$ ipython --no-banner

In [1]: import numpy as np

In [2]: np.set_printoptions(precision=2, suppress=True, linewidth=140, sign=" ")

In [3]: def tidy(a):
   ...:     return np.round(a, 2) + 0
   ...: 

In [4]: m1 = np.load("dump.npy")

In [5]: m1
Out[5]: 
array([[ 0,  3, -3,  0,  2, -2, -2, -1, -2,  0, -2],
       [ 0,  0,  0, -3,  1,  0,  0,  0,  3, -2,  0],
       [ 0,  0,  0,  3, -2, -2,  0, -1,  3, -3,  0],
       [ 0,  0,  0,  0,  1,  2, -1, -2, -2,  1, -1],
       [ 0,  0,  0,  0,  0, -1,  0,  0,  0,  0, -3],
       [ 0,  0,  0,  0,  0,  0,  3, -1, -3, -2,  1],
       [ 0,  0,  0,  0,  0,  0,  0,  3,  3,  3,  1],
       [ 0,  0,  0,  0,  0,  0,  0,  0,  1, -2, -2],
       [ 0,  0,  0,  0,  0,  0,  0,  0,  0, -2,  2],
       [ 0,  0,  0,  0,  0,  0,  0,  0,  0,  0,  3],
       [ 0,  0,  0,  0,  0,  0,  0,  0,  0,  0,  0]])

In [6]: # rows and columns are dependent

In [7]: Uu, sv, Vt = np.linalg.svd(m1)

In [8]: tidy(sv)
Out[8]: array([ 7.77,  6.79,  6.43,  4.7 ,  4.37,  3.17,  1.23,  1.16,  0.26,  0.  ,  0.  ])

In [9]: A2 = Uu[:, :9] @ np.diag(sv[:9]) @ Vt[:9]

In [10]: tidy(A2)
Out[10]: 
array([[ 0.,  3., -3.,  0.,  2., -2., -2., -1., -2.,  0., -2.],
       [ 0.,  0.,  0., -3.,  1.,  0.,  0.,  0.,  3., -2.,  0.],
       [ 0.,  0.,  0.,  3., -2., -2.,  0., -1.,  3., -3.,  0.],
       [ 0.,  0.,  0.,  0.,  1.,  2., -1., -2., -2.,  1., -1.],
       [ 0.,  0.,  0.,  0.,  0., -1.,  0.,  0.,  0.,  0., -3.],
       [ 0.,  0.,  0.,  0.,  0.,  0.,  3., -1., -3., -2.,  1.],
       [ 0.,  0.,  0.,  0.,  0.,  0.,  0.,  3.,  3.,  3.,  1.],
       [ 0.,  0.,  0.,  0.,  0.,  0.,  0.,  0.,  1., -2., -2.],
       [ 0.,  0.,  0.,  0.,  0.,  0.,  0.,  0.,  0., -2.,  2.],
       [ 0.,  0.,  0.,  0.,  0.,  0.,  0.,  0.,  0.,  0.,  3.],
       [ 0.,  0.,  0.,  0.,  0.,  0.,  0.,  0.,  0.,  0.,  0.]])

In [11]: np.linalg.matrix_rank(A2)
Out[11]: np.int64(9)

In [12]: np.linalg.matrix_rank(m1, rtol=0.05)
Out[12]: np.int64(8)

In [13]: W0 = np.load("sample6.npy")

In [14]: W0
Out[14]: 
array([[ 0,  1,  0,  0,  0],
       [ 1,  0,  1,  1,  0],
       [ 0,  1,  0,  1,  1],
       [ 0,  1,  1,  0,  1],
       [ 0,  0,  1,  1,  0]])

In [15]: A2 = np.array([[0, 0, 2], [2, 2, 0], [0, 2, 2], [0, 3, 1], [1, 1, 0]])

In [16]: np.einsum("ik,kj->ij", W0, A2)
Out[16]: 
array([[ 2,  2,  0],
       [ 0,  5,  5],
       [ 3,  6,  1],
       [ 3,  5,  2],
       [ 0,  5,  3]])

In [17]: np.einsum("ij->j", W0)
Out[17]: array([ 1,  3,  3,  3,  2])

In [18]: A2.T @ W0.T
Out[18]: 
array([[ 2,  0,  3,  3,  0],
       [ 2,  5,  6,  5,  5],
       [ 0,  5,  1,  2,  3]])

In [19]: np.vstack([W0, A2.T]).shape
Out[19]: (8, 5)

In [20]: np.einsum("ik,kj->ji", W0, A2)
Out[20]: 
array([[ 2,  0,  3,  3,  0],
       [ 2,  5,  6,  5,  5],
       [ 0,  5,  1,  2,  3]])

In [21]: np.einsum("ij,ij->i", W0, W0)
Out[21]: array([ 1,  3,  3,  3,  2])

In [22]: np.linalg.matrix_rank(np.vstack([W0, A2.T]))
Out[22]: np.int64(5)

In [23]: np.linalg.matrix_rank(W0 @ A2)
Out[23]: np.int64(3)

In [24]: X = np.load("test4.npy")

In [25]: X
Out[25]: 
array([[-1.7, -1.7, -0.7, -0.9, -0.1,  1.2, -0.9,  1.1,  0.6, -2.4],
       [ 0.3,  0.3, -0.3,  1.6,  0.9,  2. ,  0.8, -0.5,  1.3,  1. ],
       [ 0. , -1.1,  0.7, -1.9, -1.3,  0. ,  1.5,  0.2, -0.2, -0.8],
       [ 0.4,  0.9,  0.1, -0.3, -0.3,  0.5, -0.1,  0.1, -0.7,  0.9],
       [ 0. , -1.1,  0.7,  2.1,  0.7, -0.9, -0.9,  0.8, -0.3, -1.2],
       [-1.7, -0.8, -0.6,  2.5, -1.3,  0.8, -0.1,  0.9, -1.6,  0. ],
       [ 1.4,  0.8, -0.5, -0.4,  0.3,  0.8, -0.9, -1.6, -1.6,  0.6],
       [ 1.4,  0.5,  1.4, -0.3,  1.1,  1.3, -0.2,  1.5,  0.1,  1.6],
       [-0.2,  1.1,  0.1,  0. ,  0.3, -0.5, -3.6,  1.2,  1. , -1.5],
       [-1.1, -0.7,  0. , -0.6,  1.2,  0.6, -2.3, -1.1,  0.7,  0.5],
       [ 3. , -3.6,  1.8,  3.3, -0.9, -0.3, -0.6,  4.8, -0.6, -3.9],
       [ 1.5, -0.8, -0.4,  0.1,  1.3, -0.5, -0.1, -0.1, -0.1,  0.7],
       [-1.8, -1. ,  1.8,  1.7, -0.2, -1.9,  0.7,  0.9, -0.1,  0.4],
       [ 0.2, -0.1,  0.4, -0.8, -0.5,  0.7, -2.8, -0.1, -0.9,  0.5],
       [ 0. , -1.2,  0.1, -0.7, -0.6,  1.3,  0.2,  2.4, -0.8,  1.3],
       [-1. ,  0.8,  0.6, -0.3, -0.8, -0.3,  1.7, -0.6,  0.3, -0.5],
       [-1.2,  0.6, -0.5, -1.7,  0.2, -1.1,  0.4,  1.9,  0.3,  0. ],
       [-0.1, -0.2, -0.6, -0.2, -0.1, -0.3,  1.6,  1.3,  0.8,  1.6],
       [-2. ,  3.6, -0.8, -0.9,  0. , -0.2, -0.2,  0.4,  0.5, -1. ],
       [-1.4,  1.2,  1.3, -0.8,  0.4, -0.9,  0.1, -1.6,  1.2,  0.2],
       [-0.1, -0.1, -0.6, -1. , -0.6,  1.4, -0.5,  0.9,  0. ,  0.6],
       [-0.3,  0.9,  0.2, -0.7, -0.8,  0.9, -0.3, -1. ,  0.5, -0.2],
       [-0.1, -1.5, -0.8, -0.2, -0.2,  1.5, -1. ,  0.1, -0.4,  1. ],
       [ 0.9, -0.2,  1.3, -1.2,  0.2,  0.6,  0.6, -1.3,  0.3, -1. ],
       [-0.6,  0.4, -0.1, -0.3,  0.7,  0.4, -1.6, -0.6,  0.5, -0.5],
       [-1.1, -1.1,  0.1,  1.6, -0.3,  0. , -0.6,  0.7,  0.7,  0.1],
       [ 1.3,  0.6, -0.3,  0. ,  1.5,  1.3,  0.1, -1.7, -0.2,  0.2],
       [ 0.3,  1.4,  0.2,  0.6, -0.3, -2.3, -0.9,  0.4, -0.5, -0.2],
       [ 0. ,  1.8, -0.6,  1.7,  1.5,  0. ,  0. , -0.5, -0.9,  0. ],
       [-0.5, -0.1, -0.4, -2.2,  1.9,  1.1, -0.5, -1.4,  0.9, -1.1],
       [-0.4, -2.3,  0.8, -0.8, -0.1,  0.3, -0.5,  1.3,  0.7, -1. ],
       [ 0.2,  0. ,  1.2,  0.7, -0.3, -0.4, -1. ,  1.6, -0.9, -0.4],
       [ 0.7, -0.9,  0.3, -0.1,  0.4,  0.1,  0.1,  1.1, -1. , -0.2],
       [-0.6, -0.2, -0.2,  0. ,  1.2, -0.7,  1.1,  1.8,  0.3, -0.6],
       [-0.6,  0. , -0.9, -0.4,  0.5, -0.5,  1.6,  2.7,  0.6,  0.5],
       [ 0.5,  0.9, -0.2,  0.6, -2.5, -0.8, -1.1,  2. ,  0.3,  0.4],
       [-2.8, -1.5, -0.2, -0.2, -0.2, -1. , -1.8,  0.7, -0.2, -0.8]])

In [26]: A2 = X / np.sqrt((X ** 2).mean(axis=1, keepdims=True))

In [27]: np.linalg.matrix_rank(A2) == np.linalg.matrix_rank(X)
Out[27]: np.True_

In [28]: np.linalg.matrix_rank(X - X.mean(axis=1, keepdims=True))
Out[28]: np.int64(9)

In [29]: tidy(A2[2])
Out[29]: array([ 0. , -1.1,  0.7, -1.9, -1.3,  0. ,  1.5,  0.2, -0.2, -0.8])
